$ python3 -q
>>> import numpy as np
>>> import numpy.linalg as la
>>> np.set_printoptions(precision=3, suppress=True, linewidth=120, floatmode="fixed")
>>> m1 = np.loadtxt("layer16.csv", delimiter=",")
>>> m1
array([[ 1.000, -1.000, -1.000,  1.000, -1.000,  1.000,  1.000, -1.000],
       [ 1.000, -1.000,  1.000, -1.000, -1.000,  1.000, -1.000,  1.000],
       [ 1.000, -1.000, -1.000,  1.000,  1.000, -1.000, -1.000,  1.000]])
>>> cov = m1.T @ m1
>>> np.allclose(cov, cov.T)
True
>>> np.round(la.eigvalsh(cov)[::-1], 3) + 0
array([8.000, 8.000, 8.000, 0.000, 0.000, 0.000, 0.000, 0.000])
>>> cov
array([[ 3.000, -3.000, -1.000,  1.000, -1.000,  1.000, -1.000,  1.000],
       [-3.000,  3.000,  1.000, -1.000,  1.000, -1.000,  1.000, -1.000],
       [-1.000,  1.000,  3.000, -3.000, -1.000,  1.000, -1.000,  1.000],
       [ 1.000, -1.000, -3.000,  3.000,  1.000, -1.000,  1.000, -1.000],
       [-1.000,  1.000, -1.000,  1.000,  3.000, -3.000, -1.000,  1.000],
       [ 1.000, -1.000,  1.000, -1.000, -3.000,  3.000,  1.000, -1.000],
       [-1.000,  1.000, -1.000,  1.000, -1.000,  1.000,  3.000, -3.000],
       [ 1.000, -1.000,  1.000, -1.000,  1.000, -1.000, -3.000,  3.000]])
>>> F = np.load("sample1.npy")
>>> F
array([[ 2,  0,  0,  4,  5],
       [ 0,  0,  0,  0,  0],
       [ 0,  0,  0,  0,  0],
       [ 4,  0,  0, 10,  9],
       [ 5,  0,  0,  9, 13]])
>>> # column 2 repeats column 1
>>> np.flatnonzero(la.matrix_power((F != 0) + (F.T != 0) + np.eye(5), 5)[2])
array([2])
>>> (la.matrix_power((F != 0) + (F.T != 0) + np.eye(5), 5) > 0).astype(int)
array([[1, 0, 0, 1, 1],
       [0, 1, 0, 0, 0],
       [0, 0, 1, 0, 0],
       [1, 0, 0, 1, 1],
       [1, 0, 0, 1, 1]])
>>> (F != 0).astype(int)
array([[1, 0, 0, 1, 1],
       [0, 0, 0, 0, 0],
       [0, 0, 0, 0, 0],
       [1, 0, 0, 1, 1],
       [1, 0, 0, 1, 1]])
>>> np.round(np.sort(la.eigvals(F).real), 3) + 0
array([ 0.000,  0.000,  0.000,  2.388, 22.612])
>>> mat = np.load("test10.npy")
>>> mat
array([[ 1.000,  0.000,  0.000,  0.000,  0.000],
       [ 0.000,  1.000,  0.000,  0.000,  0.000],
       [ 0.000,  0.000,  0.309, -0.951,  0.000],
       [ 0.000,  0.000,  0.951,  0.309,  0.000],
       [ 0.000,  0.000,  0.000,  0.000,  1.000]])
>>> np.round(la.det(mat), 3)
np.float64(1.0)
>>> (la.matrix_power((mat != 0) + (mat.T != 0) + np.eye(5), 5) > 0).astype(int)
array([[1, 0, 0, 0, 0],
       [0, 1, 0, 0, 0],
       [0, 0, 1, 1, 0],
       [0, 0, 1, 1, 0],
       [0, 0, 0, 0, 1]])
>>> np.flatnonzero(la.matrix_power((mat != 0) + (mat.T != 0) + np.eye(5), 5)[4])
array([4])
>>> np.sort(la.eigvals(mat).real)
array([0.309, 0.309, 1.000, 1.000, 1.000])
>>> J = np.load("w.npy")
>>> J
array([[4.000, 1.000, 1.000, 1.000],
       [1.000, 4.000, 1.000, 1.000],
       [1.000, 1.000, 4.000, 1.000],
       [1.000, 1.000, 1.000, 4.000]])
>>> ev, vecs = la.eigh(J)
>>> ev
array([3.000, 3.000, 3.000, 7.000])
>>> np.round(vecs.T @ J @ vecs, 3) + 0
array([[3.000, 0.000, 0.000, 0.000],
       [0.000, 3.000, 0.000, 0.000],
       [0.000, 0.000, 3.000, 0.000],
       [0.000, 0.000, 0.000, 7.000]])
>>> la.eigvalsh(J + -1 * np.eye(4))
array([2.000, 2.000, 2.000, 6.000])
>>> la.eigvalsh(J @ J)
array([ 9.000,  9.000,  9.000, 49.000])
>>> np.round(vecs.T @ vecs, 3) + 0
array([[1.000, 0.000, 0.000, 0.000],
       [0.000, 1.000, 0.000, 0.000],
       [0.000, 0.000, 1.000, 0.000],
       [0.000, 0.000, 0.000, 1.000]])
>>> np.abs(vecs[:, -1]).round(6).argmax()
np.int64(0)
>>> vecs @ np.diag(ev) @ vecs.T
array([[4.000, 1.000, 1.000, 1.000],
       [1.000, 4.000, 1.000, 1.000],
       [1.000, 1.000, 4.000, 1.000],
       [1.000, 1.000, 1.000, 4.000]])
>>> ev.sum(), np.trace(J)
(np.float64(16.0), np.float64(16.0))
>>> la.svd(J, compute_uv=False)
array([7.000, 3.000, 3.000, 3.000])
>>> low = la.cholesky(J)
>>> la.eigvalsh(J).min() > 0
np.True_
>>> low @ low.T
array([[4.000, 1.000, 1.000, 1.000],
       [1.000, 4.000, 1.000, 1.000],
       [1.000, 1.000, 4.000, 1.000],
       [1.000, 1.000, 1.000, 4.000]])
>>> np.prod(np.diag(low)) ** 2, round(la.det(J), 3)
(np.float64(189.0), np.float64(189.0))
>>> low
array([[2.000, 0.000, 0.000, 0.000],
       [0.500, 1.936, 0.000, 0.000],
       [0.500, 0.387, 1.897, 0.000],
       [0.500, 0.387, 0.316, 1.871]])
